>>> import numpy as np
>>> np.set_printoptions(precision=2, suppress=True, linewidth=160)
>>> data = np.loadtxt("dump.csv", delimiter=",")
>>> data
array([[-1.24,  6.83, -1.52, -4.15, -0.67,  2.53, -2.48, -0.56],
       [ 2.6 , -6.92, -6.48,  1.3 ,  7.38,  8.85,  0.29,  5.8 ],
       [ 3.12,  0.78,  3.69, -5.17,  0.66, -2.38, -1.03, -2.64],
       [-2.65, -0.53, -2.  , -3.36, -1.76, -0.48,  2.8 , -1.9 ],
       [-4.63,  1.8 , -4.96,  3.89,  1.47, -1.  , -0.54, -5.47],
       [ 0.44,  5.22,  2.09,  4.93, -1.74,  2.24,  2.34, -8.12],
       [ 1.57, -5.56, -3.07,  2.43, -3.32,  1.45, -6.48,  7.53],
       [ 5.78, -2.64,  3.62,  3.74, -0.32,  1.27,  4.12, -7.57],
       [-0.33, -3.98,  9.13, -5.79, -1.59,  2.94,  5.55,  0.65],
       [-0.31, -0.35,  6.44, -3.48, -0.41, -0.19,  5.77,  4.19],
       [-0.56, -2.11, -6.13,  4.8 ,  4.56, -0.06,  1.35, -1.81],
       [-2.76,  2.79,  1.22,  0.96,  0.02, -1.89, -4.59,  2.66],
       [-1.79, -0.74, -1.23,  4.26, -1.17, -1.36, -1.52,  0.72],
       [ 4.49,  0.26, -1.47,  5.21,  4.14,  1.92,  2.46,  0.75],
       [-2.36, -2.  , -3.68,  3.04,  3.06, -9.28, -0.83, 14.17],
       [-5.01,  2.93, -0.06,  0.01,  0.71,  1.22, -1.61, -6.1 ],
       [-2.07,  5.98, -3.38,  1.96,  1.09,  3.77,  1.08,  0.53],
       [-0.03,  3.64,  3.25, -5.23,  4.01, -0.84,  7.81,  5.04],
       [-2.85, -6.8 ,  1.42, -5.78, -1.83, -2.45,  1.35, -3.73],
       [-3.84,  1.2 , -1.6 ,  3.87,  5.72, -1.6 , -3.42,  2.35],
       [-0.86,  0.77,  4.81, -1.5 ,  0.56,  5.92, -1.51, -5.04],
       [ 1.9 , -6.02,  8.52, -7.76, -1.69,  9.08,  1.46,  2.55],
       [ 4.32, -6.42,  5.23, -3.53,  0.6 ,  3.7 ,  0.13, -8.06],
       [ 0.34, -1.71,  0.03,  0.2 ,  1.68,  0.77, -2.09, -0.42]])
>>> A2 = np.c_[data[:, :5] @ np.array([[0, 7, 5, 4, 0],
...     [5, 7, 5, 8, 1],
...     [6, 0, 2, 7, 1],
...     [1, 0, 4, 0, 3],
...     [8, 9, 1, 8, 2]]), np.array([4, 3, 5, 1, 4, 5, 5, 2, 0, 0, 1, 2, 4, 5, 4, 1, 1, 4, 5, 2, 3, 1, 5, 2])]
>>> A2
array([[ 15.52,  33.1 ,   7.64,  33.68,  -8.48,   4.  ],
       [-13.14,  36.18, -21.98, -31.28,   5.26,   3.  ],
       [ 26.15,  33.24,   6.86,  49.83,  -9.72,   5.  ],
       [-32.09, -38.1 , -35.1 , -42.92, -16.13,   1.  ],
       [ -5.11,  -6.58,  -7.04, -27.08,  11.45,   4.  ],
       [ 29.65,  23.96,  50.46,  44.23,  18.62,   5.  ],
       [-70.35, -57.81, -19.69, -86.25,  -7.98,   5.  ],
       [  9.7 ,  19.1 ,  37.58,  24.78,  11.56,   2.  ],
       [ 16.37, -44.48, -28.04,  18.03, -15.4 ,   0.  ],
       [ 30.13,  -8.31,  -4.75,  37.76,  -5.17,   0.  ],
       [ -6.05,  22.35,  -1.85, -25.55,  15.28,   1.  ],
       [ 22.39,   0.39,   6.45,  19.98,   6.93,   2.  ],
       [-16.18, -28.24,   0.76, -31.05,   8.47,   4.  ],
       [ 30.81,  70.51,  45.79,  42.87,  22.7 ,   5.  ],
       [ -4.56,  -2.98, -13.94, -26.72,   9.56,   4.  ],
       [ 19.98,  -8.17,  -9.77,   8.66,   4.32,   1.  ],
       [ 20.3 ,  37.18,  21.72,  24.62,  10.66,   1.  ],
       [ 64.55,  61.36,   7.64,  83.83,  -0.78,   4.  ],
       [-45.9 , -84.02, -70.36, -70.5 , -26.38,   5.  ],
       [ 46.03,  33.  ,   4.8 ,  28.8 ,  22.65,   2.  ],
       [ 35.69,   4.41,   3.73,  40.87,   2.2 ,   3.  ],
       [ -0.26, -44.05, -36.29,   5.56, -24.16,   1.  ],
       [  0.55,  -9.3 , -13.56,   7.33, -10.58,   5.  ],
       [  5.27,   5.53,  -4.31,   1.33,   2.28,   2.  ]])
>>> np.linalg.matrix_rank(np.c_[data, A2])
np.int64(9)
>>> np.linalg.norm(np.linalg.qr(data)[0].T @ A2, axis=0) ** 2 / ((A2 ** 2).sum(axis=0) + 1e-12)
array([1.  , 1.  , 1.  , 1.  , 1.  , 0.14])
>>> np.linalg.matrix_rank(A2)
np.int64(6)
